$ ipython --no-banner

In [1]: import numpy as np

In [2]: np.set_printoptions(precision=2, suppress=True, linewidth=200)

In [3]: arr = np.load("w.npy")

In [4]: arr
Out[4]: 
array([[0, 0, 0, 0, 0, 0, 0, 0, 0],
       [0, 0, 1, 0, 0, 0, 0, 0, 0],
       [0, 1, 0, 0, 0, 0, 0, 0, 1],
       [0, 0, 0, 0, 1, 0, 0, 0, 0],
       [0, 0, 0, 1, 0, 0, 0, 0, 0],
       [0, 0, 0, 0, 0, 0, 0, 1, 0],
       [0, 0, 0, 0, 0, 0, 0, 1, 0],
       [0, 0, 0, 0, 0, 1, 1, 0, 0],
       [0, 0, 1, 0, 0, 0, 0, 0, 0]])

In [5]: # columns 5 and 6 are equal

In [6]: np.linalg.norm(arr, axis=1).argmax()
Out[6]: np.int64(2)

In [7]: round(np.linalg.norm(arr, "nuc"), 2)
Out[7]: np.float64(7.66)

In [8]: arr[1] @ arr[4]
Out[8]: np.int64(0)

In [9]: T = np.stack([arr, -3 * arr, arr[::-1]])

In [10]: T.sum(axis=0)
Out[10]: 
array([[ 0,  0,  1,  0,  0,  0,  0,  0,  0],
       [ 0,  0, -2,  0,  0,  1,  1,  0,  0],
       [ 0, -2,  0,  0,  0,  0,  0,  1, -2],
       [ 0,  0,  0,  0, -2,  0,  0,  1,  0],
       [ 0,  0,  0, -1,  0,  0,  0,  0,  0],
       [ 0,  0,  0,  0,  1,  0,  0, -2,  0],
       [ 0,  1,  0,  0,  0,  0,  0, -2,  1],
       [ 0,  0,  1,  0,  0, -2, -2,  0,  0],
       [ 0,  0, -2,  0,  0,  0,  0,  0,  0]])

In [11]: (T @ arr.T).shape
Out[11]: (3, 9, 9)

In [12]: np.linalg.det(T)
Out[12]: array([0., 0., 0.])

In [13]: np.einsum("bij,cij->bc", T, T)
Out[13]: 
array([[ 10, -30,   1],
       [-30,  90,  -3],
       [  1,  -3,  10]])

In [14]: data = np.load("out13.npy")

In [15]: data
Out[15]: 
array([[ 5,  1,  2,  2,  0,  4],
       [ 5,  1,  3,  5,  3,  5],
       [ 4,  2,  3,  0,  0,  2],
       [ 2,  1,  2,  5,  0,  5],
       [15,  3,  8, 12,  6, 14]])

In [16]: U, sig, VT = np.linalg.svd(data)

In [17]: V = VT[:(sig > 1e-8).sum()]

In [18]: rng = np.random.default_rng(229)

In [19]: x0 = data[0] + -3 * data[3] + rng.integers(2) * np.eye(6)[3]

In [20]: x0
Out[20]: array([ -1.,  -2.,  -4., -12.,   0., -11.])

In [21]: np.diag(V.T @ V)
Out[21]: array([0.89, 0.39, 0.64, 0.69, 0.87, 0.52])

In [22]: np.allclose(V.T @ V @ x0, x0)
Out[22]: False

In [23]: np.linalg.matrix_rank(np.vstack([data, x0]))
Out[23]: np.int64(5)

In [24]: np.round(np.linalg.norm(x0 - V.T @ V @ x0), 2)
Out[24]: np.float64(0.56)

In [25]: np.linalg.lstsq(data[:-1].T, data[-1])[2]
Out[25]: np.int32(4)

In [26]: np.abs(np.diag(np.linalg.qr(data)[1])) > 1e-9
Out[26]: array([ True,  True,  True,  True, False])

In [27]: B = data[0, 0] * data[1:] - np.outer(data[1:, 0], data[0])

In [28]: B
Out[28]: 
array([[ 0,  0,  5, 15, 15,  5],
       [ 0,  6,  7, -8,  0, -6],
       [ 0,  3,  6, 21,  0, 17],
       [ 0,  0, 10, 30, 30, 10]])

In [29]: np.flatnonzero(~B.round(6).any(axis=1))
Out[29]: array([], dtype=int64)

In [30]: data[:, 0] / data[0, 0]
Out[30]: array([1. , 1. , 0.8, 0.4, 3. ])

In [31]: feats = np.load("a.npy")

In [32]: feats
Out[32]: 
array([[ 5,  0,  0,  0,  0,  0,  0,  0],
       [ 0,  0,  0,  0,  4,  0,  0,  0],
       [ 0,  0,  0,  0,  0,  0,  0, -2],
       [ 0, -3,  0,  0,  0,  0,  0,  0],
       [ 0,  0, -1,  0,  0,  0,  0,  0],
       [ 0,  0,  0,  0,  0,  0, -3,  0],
       [ 0,  0,  0,  0,  0, -3,  0,  0],
       [ 0,  0,  0,  5,  0,  0,  0,  0]])

In [33]: # 3 groups of indices that never mix

In [34]: B = feats[0, 0] * feats[1:] - np.outer(feats[1:, 0], feats[0])

In [35]: B
Out[35]: 
array([[  0,   0,   0,   0,  20,   0,   0,   0],
       [  0,   0,   0,   0,   0,   0,   0, -10],
       [  0, -15,   0,   0,   0,   0,   0,   0],
       [  0,   0,  -5,   0,   0,   0,   0,   0],
       [  0,   0,   0,   0,   0,   0, -15,   0],
       [  0,   0,   0,   0,   0, -15,   0,   0],
       [  0,   0,   0,  25,   0,   0,   0,   0]])

In [36]: np.flatnonzero(~B.round(6).any(axis=1))
Out[36]: array([], dtype=int64)

In [37]: feats[:, 0] / feats[0, 0]
Out[37]: array([1., 0., 0., 0., 0., 0., 0., 0.])

In [38]: np.linalg.matrix_rank(B), np.linalg.matrix_rank(feats)
Out[38]: (np.int64(7), np.int64(8))
